$ ipython --no-banner

In [1]: import numpy as np

In [2]: np.set_printoptions(suppress=True, linewidth=200)

In [3]: mat = np.load("arr.npy")

In [4]: mat
Out[4]: 
array([[  1.26,  -0.27,  -2.42],
       [  0.41,  -0.15,  -0.81],
       [  2.35,   0.85,  -0.3 ],
       [ -0.03,  -0.51,   3.26],
       [  2.27,  -0.45,  -9.83],
       [  2.31,   0.1 ,  -4.2 ],
       [ -3.48,   0.28,  15.16],
       [ -1.84,  -0.07,   3.18],
       [  0.86,   1.05, -25.45],
       [  2.92,   0.32,   4.12],
       [ -1.57,  -0.29,   0.7 ],
       [ -0.53,   0.72,  28.68],
       [  0.33,   0.4 ,   4.51],
       [  1.61,  -0.14,  -7.2 ],
       [ -1.88,   0.27,  -7.52],
       [ -0.95,  -0.37, -15.57],
       [ -1.47,  -0.07, -11.61]])

In [5]: D = np.linalg.norm(mat[:, None] - mat[None], axis=-1)

In [6]: D.mean(axis=1).argmax()
Out[6]: np.int64(11)

In [7]: np.linalg.matrix_rank(D ** 2)
Out[7]: np.int64(5)

In [8]: x = np.array([1, 2, 0])

In [9]: rhs = mat @ x

In [10]: c, lr = np.zeros(3), 1 / np.linalg.norm(mat, 2) ** 2

In [11]: for i in range(25):
    ...:     c -= lr * mat.T @ (mat @ c - rhs)
    ...:     if i % 5 == 0: print(i, round(np.linalg.norm(mat @ c - rhs), 2))
    ...: 
0 8.44
5 7.72
10 7.08
15 6.53
20 6.04

In [12]: round(float(np.linalg.cond(mat)), 2)
Out[12]: 26.2

In [13]: c.round(2)
Out[13]: array([ 0.46,  0.09, -0.01])

In [14]: feats = np.load("sample17.npy")

In [15]: feats
Out[15]: 
array([[0., 1.],
       [1., 0.]])

In [16]: # orthonormal columns

In [17]: x = np.array([2, 1])

In [18]: np.round(np.linalg.det(feats), 2)
Out[18]: np.float64(-1.0)

In [19]: [p for p in range(1, 25) if np.allclose(np.linalg.matrix_power(feats, p), np.eye(2))]
Out[19]: [2, 4, 6, 8, 10, 12, 14, 16, 18, 20, 22, 24]

In [20]: feats.T @ (feats @ x)
Out[20]: array([2., 1.])

In [21]: np.round(np.linalg.inv(feats), 2)
Out[21]: 
array([[0., 1.],
       [1., 0.]])

In [22]: np.round(np.sort(np.abs(np.degrees(np.angle(np.linalg.eigvals(feats))))), 2)
Out[22]: array([  0., 180.])

In [23]: np.round(np.linalg.matrix_power(feats, 2), 2)
Out[23]: 
array([[1., 0.],
       [0., 1.]])

In [24]: feats.sum(axis=1)
Out[24]: array([1., 1.])

In [25]: pr = np.eye(2)[1]

In [26]: for _ in range(5):
    ...:     pr = pr @ feats
    ...:     print(pr.round(2))
    ...: 
[1. 0.]
[0. 1.]
[1. 0.]
[0. 1.]
[1. 0.]

In [27]: evals, V = np.linalg.eigh(feats)

In [28]: (evals > 1e-8).sum(), (evals < -1e-8).sum()
Out[28]: (np.int64(1), np.int64(1))

In [29]: np.round(np.abs(V[:, -1]), 2)
Out[29]: array([0.71, 0.71])

In [30]: evals.sum(), np.trace(feats)
Out[30]: (np.float64(0.0), np.float64(0.0))

In [31]: np.round(np.linalg.eigvalsh(feats + 4 * np.eye(2)), 2)
Out[31]: array([3., 5.])

In [32]: np.round(np.linalg.eigvalsh(feats @ feats), 2)
Out[32]: array([1., 1.])

In [33]: np.round(V @ np.diag(evals) @ V.T, 2) + 0
Out[33]: 
array([[0., 1.],
       [1., 0.]])

In [34]: np.einsum("ij,ji->", feats, feats)
Out[34]: np.float64(2.0)

In [35]: np.kron(np.eye(2, dtype=int), feats)
Out[35]: 
array([[0., 1., 0., 0.],
       [1., 0., 0., 0.],
       [0., 0., 0., 1.],
       [0., 0., 1., 0.]])

In [36]: round(float(np.linalg.det(feats.T)), 2)
Out[36]: -1.0

In [37]: np.einsum("ii->", feats)
Out[37]: np.float64(0.0)

In [38]: np.round(np.linalg.eigvals(feats).sum().real, 2)
Out[38]: np.float64(0.0)

In [39]: np.round(np.linalg.det(2 * feats), 2), np.round(np.linalg.det(feats), 2)
Out[39]: (np.float64(-4.0), np.float64(-1.0))

In [40]: np.poly(feats)
Out[40]: array([ 1.,  0., -1.])

In [41]: round(np.linalg.det(feats[::-1]), 2)
Out[41]: np.float64(1.0)

In [42]: X = np.load("layer1.npy")

In [43]: X
Out[43]: 
array([[1., 0.],
       [0., 0.]])

In [44]: np.linalg.cond(X) > 100
Out[44]: np.True_

In [45]: np.linalg.matrix_rank(X, rtol=0.1)
Out[45]: np.int64(1)

In [46]: np.prod(np.diag(X)), round(float(np.linalg.det(X)), 2)
Out[46]: (np.float64(0.0), 0.0)

In [47]: np.linalg.matrix_rank(X - X[0, 0] * np.eye(2))
Out[47]: np.int64(1)

In [48]: left, sv, Vh = np.linalg.svd(X)

In [49]: sv
Out[49]: array([1., 0.])

In [50]: A2 = left[:, :1] @ np.diag(sv[:1]) @ Vh[:1]

In [51]: A2
Out[51]: 
array([[1., 0.],
       [0., 0.]])

In [52]: evals, V = np.linalg.eigh(X)

In [53]: np.abs(V[:, -1])
Out[53]: array([1., 0.])

In [54]: np.unique(evals.round(6) + 0, return_counts=True)[1]
Out[54]: array([1, 1])

In [55]: V.T @ X @ V
Out[55]: 
array([[0., 0.],
       [0., 1.]])

In [56]: np.round(np.linalg.eigvalsh(X @ X), 2)
Out[56]: array([0., 1.])

In [57]: (evals > 1e-8).sum(), (evals < -1e-8).sum()
Out[57]: (np.int64(1), np.int64(0))

In [58]: V.T @ V
Out[58]: 
array([[1., 0.],
       [0., 1.]])

In [59]: V @ np.diag(evals) @ V.T
Out[59]: 
array([[1., 0.],
       [0., 0.]])

In [60]: np.abs(V[:, -1]).round(6).argmax()
Out[60]: np.int64(0)

In [61]: np.round(np.linalg.svd(X, compute_uv=False), 2)
Out[61]: array([1., 0.])
